$ ipython --no-banner

In [1]: import numpy as np

In [2]: from numpy import linalg as LA

In [3]: np.set_printoptions(precision=3, suppress=True, linewidth=120, legacy="1.25")

In [4]: def rd(a):
   ...:     return np.round(a, 3) + 0
   ...: 

In [5]: M = np.load("x.npy")

In [6]: print(M)
[[3. 1. 1.]
 [1. 3. 1.]
 [1. 1. 3.]]

In [7]: A2 = np.array([[2, 1], [3, 4]])

In [8]: W2 = np.kron(A2, M)

In [9]: print(W2.shape)
(6, 6)

In [10]: print(W2)
[[ 6.  2.  2.  3.  1.  1.]
 [ 2.  6.  2.  1.  3.  1.]
 [ 2.  2.  6.  1.  1.  3.]
 [ 9.  3.  3. 12.  4.  4.]
 [ 3.  9.  3.  4. 12.  4.]
 [ 3.  3.  9.  4.  4. 12.]]

In [11]: print(LA.matrix_rank(W2))
6

In [12]: x0 = np.array([5, 4, 1])

In [13]: target = M @ x0

In [14]: print(target)
[20. 18. 12.]

In [15]: print(rd(LA.solve(M, 2 * target)))
[10.  8.  2.]

In [16]: feats = np.load("sample0.npy")

In [17]: print(feats)
[[ 3  1 -1]
 [ 0  0  2]
 [-9 -3 -2]
 [-9 -3  2]
 [ 6  2  3]
 [-9 -3  3]
 [-9 -3  2]]

In [18]: print(LA.cond(feats) > 100)
True

In [19]: print([round(float(x), 3) for x in LA.svd(feats, compute_uv=False)[:3]])
[20.314, 5.688, 0.0]

In [20]: left, sv, vt = LA.svd(feats)

In [21]: evecs = vt[:(sv > 1e-8).sum()]

In [22]: rng = np.random.default_rng(682096)

In [23]: x0 = feats[0] + 4 * feats[3] + rng.integers(2) * np.eye(3)[2]

In [24]: print(x0)
[-33. -11.   7.]

In [25]: print(np.allclose(evecs.T @ evecs @ x0, x0))
True

In [26]: print(rd(np.diag(evecs.T @ evecs)))
[0.9 0.1 1. ]

In [27]: print(LA.matrix_rank(np.vstack([feats, x0])))
2

In [28]: rank = LA.matrix_rank(feats)

In [29]: print(rank)
2

In [30]: N = LA.svd(feats)[2][rank:].T

In [31]: print(np.allclose(feats @ N, 0))
True

In [32]: print(rd(N[:, 0] / N[np.abs(N[:, 0]).round(6).argmax(), 0]))
[-0.333  1.     0.   ]

In [33]: print([int(LA.matrix_rank(feats[:i])) for i in range(1, len(feats) + 1)])
[1, 2, 2, 2, 2, 2, 2]

In [34]: x0 = np.array([-6, 6, -3])

In [35]: print(feats @ (2 * x0))
[-18 -12  84  60 -66  54  60]

In [36]: print(feats @ x0)
[ -9  -6  42  30 -33  27  30]

In [37]: print(LA.norm(feats @ x0) <= LA.norm(feats, 2) * LA.norm(x0) + 1e-9)
True

In [38]: print(feats @ np.ones(3))
[  3.   2. -14. -10.  11.  -9. -10.]

In [39]: m1 = np.load("data.npy")

In [40]: print(m1)
[[-0.6 -4.8 -0.2  0.7  0.8]
 [-0.4  0.3  0.  -1.3 -0.4]
 [ 0.   4.5  2.8 -0.7 -0.2]
 [ 1.5  2.7 -0.5 -0.1  1. ]
 [ 0.4  0.9  2.5 -0.3  0.4]
 [-1.2  5.7  0.1  1.8  1.2]
 [ 0.3  4.5 -1.1 -1.5  1.2]]

In [41]: x0 = np.array([3, 3, -1, -5, 1])

In [42]: target = m1 @ x0

In [43]: print(rd(LA.lstsq(m1, target)[0]))
[ 3.  3. -1. -5.  1.]

In [44]: print(rd(LA.solve(m1.T @ m1, m1.T @ target)))
[ 3.  3. -1. -5.  1.]

In [45]: print(rd(LA.pinv(m1) @ m1))
[[1. 0. 0. 0. 0.]
 [0. 1. 0. 0. 0.]
 [0. 0. 1. 0. 0.]
 [0. 0. 0. 1. 0.]
 [0. 0. 0. 0. 1.]]

In [46]: target = target + 0.02 * rng.normal(size=7)

In [47]: print(rd(target))
[-18.698   5.782  14.026  14.594   3.272   5.581  24.171]

In [48]: beta, *_ = LA.lstsq(m1, target)

In [49]: print(rd(LA.norm(target - m1 @ beta)))
0.04

In [50]: print(rd(beta))
[ 3.006  3.    -0.999 -4.992  0.983]

In [51]: print(rd(m1.T @ (target - m1 @ beta)))
[0. 0. 0. 0. 0.]

In [52]: A2 = np.c_[m1[:, :1] @ np.array([[-2]]), np.array([2, 0, 0, -2, -1, 2, 2])]

In [53]: print(A2)
[[ 1.2  2. ]
 [ 0.8  0. ]
 [ 0.   0. ]
 [-3.  -2. ]
 [-0.8 -1. ]
 [ 2.4  2. ]
 [-0.6  2. ]]

In [54]: print(LA.matrix_rank(np.c_[m1, A2]))
6

In [55]: print(LA.matrix_rank(A2))
2

In [56]: print(rd(LA.norm(LA.qr(m1)[0].T @ A2, axis=0) ** 2 / ((A2 ** 2).sum(axis=0) + 1e-12)))
[1.    0.893]

In [57]: print(rd(LA.norm(A2 - m1 @ LA.lstsq(m1, A2)[0], axis=0)))
[0.    1.348]

In [58]: W = np.array([[1, 1, 2, -2],
    ...:     [1, -1, -1, 1],
    ...:     [-2, 2, 0, 0],
    ...:     [0, 1, 0, 2],
    ...:     [1, -2, -2, 0]])

In [59]: beta = np.array([-5, 1, -3, 3])

In [60]: H = np.maximum(m1 @ W + beta, 0)

In [61]: print(LA.matrix_rank(H))
3

In [62]: print(rd((H > 0).mean(axis=0)))
[0.429 0.429 0.    1.   ]

In [63]: W2 = np.array([[1, -1], [-2, 2], [1, -1], [1, 2]])

In [64]: print(W @ W2)
[[-1 -5]
 [ 3  0]
 [-6  6]
 [ 0  6]
 [ 3 -3]]

In [65]: print((H @ W2).round(6).argmax(axis=1))
[1 1 1 1 1 1 0]

In [66]: x0 = np.array([-3, -3, 5, -5, -3])

In [67]: target = m1 @ x0

In [68]: beta, lr = np.zeros(5), 1 / LA.norm(m1, 2) ** 2

In [69]: for i in range(300):
    ...:     beta -= lr * m1.T @ (m1 @ beta - target)
    ...:     if i % 50 == 0: print(i, round(LA.norm(m1 @ beta - target), 3))
    ...: 
0 24.156
50 1.834
100 0.526
150 0.175
200 0.061
250 0.021

In [70]: print(rd(beta))
[-2.997 -3.     4.999 -4.998 -3.003]

In [71]: print(rd(LA.cond(m1)))
6.963

In [72]: def softmax(z):
    ...:     e = np.exp(z - z.max(axis=-1, keepdims=True))
    ...:     return e / e.sum(axis=-1, keepdims=True)
    ...: 

In [73]: print(rd(softmax(10 * m1[3])))
[0. 1. 0. 0. 0.]

In [74]: print(rd(softmax(m1).sum(axis=1)))
[1. 1. 1. 1. 1. 1. 1.]

In [75]: att = m1 @ m1.T / np.sqrt(5)

In [76]: print(rd(softmax(att)[3] @ m1))
[-0.269  4.861 -0.245  0.085  1.079]

In [77]: X = np.array([[0.5, -2.1, 0.0, -1.0],
    ...:     [-0.4, -0.1, 0.5, 1.5],
    ...:     [-1.2, -0.6, -1.1, -2.1],
    ...:     [-0.1, 0.0, 0.1, -0.4],
    ...:     [0.6, -0.7, -1.1, -1.0],
    ...:     [-2.4, 0.2, 2.0, 0.2],
    ...:     [2.0, 0.7, -1.7, -0.5],
    ...:     [-0.9, 2.6, -1.7, 1.8],
    ...:     [0.2, -1.0, -0.4, -0.2],
    ...:     [-0.5, 0.4, 0.4, 0.2],
    ...:     [-0.1, -0.5, 0.1, 1.4],
    ...:     [1.0, -0.8, -0.7, 1.4],
    ...:     [0.0, 1.1, 0.6, 1.0],
    ...:     [-0.2, 0.4, 1.2, 0.7],
    ...:     [1.4, -0.1, 0.3, 0.8],
    ...:     [0.5, 0.0, -1.0, 1.9],
    ...:     [0.0, 0.0, 0.1, -0.7],
    ...:     [-0.1, -1.4, 0.9, -1.1],
    ...:     [0.2, -0.4, 0.9, 0.6],
    ...:     [-0.2, -1.5, -1.0, 1.0],
    ...:     [0.5, 0.6, 0.5, 1.3],
    ...:     [-1.4, 1.0, 0.1, 1.2],
    ...:     [1.0, -0.4, -0.7, -0.4]])

In [78]: X[9] *= 5

In [79]: print(X)
[[ 0.5 -2.1  0.  -1. ]
 [-0.4 -0.1  0.5  1.5]
 [-1.2 -0.6 -1.1 -2.1]
 [-0.1  0.   0.1 -0.4]
 [ 0.6 -0.7 -1.1 -1. ]
 [-2.4  0.2  2.   0.2]
 [ 2.   0.7 -1.7 -0.5]
 [-0.9  2.6 -1.7  1.8]
 [ 0.2 -1.  -0.4 -0.2]
 [-2.5  2.   2.   1. ]
 [-0.1 -0.5  0.1  1.4]
 [ 1.  -0.8 -0.7  1.4]
 [ 0.   1.1  0.6  1. ]
 [-0.2  0.4  1.2  0.7]
 [ 1.4 -0.1  0.3  0.8]
 [ 0.5  0.  -1.   1.9]
 [ 0.   0.   0.1 -0.7]
 [-0.1 -1.4  0.9 -1.1]
 [ 0.2 -0.4  0.9  0.6]
 [-0.2 -1.5 -1.   1. ]
 [ 0.5  0.6  0.5  1.3]
 [-1.4  1.   0.1  1.2]
 [ 1.  -0.4 -0.7 -0.4]]

In [80]: A2 = X / np.sqrt((X ** 2).mean(axis=1, keepdims=True))

In [81]: print(rd(A2[19]))
[-0.193 -1.448 -0.966  0.966]

In [82]: print(LA.matrix_rank(X - X.mean(axis=1, keepdims=True)))
3
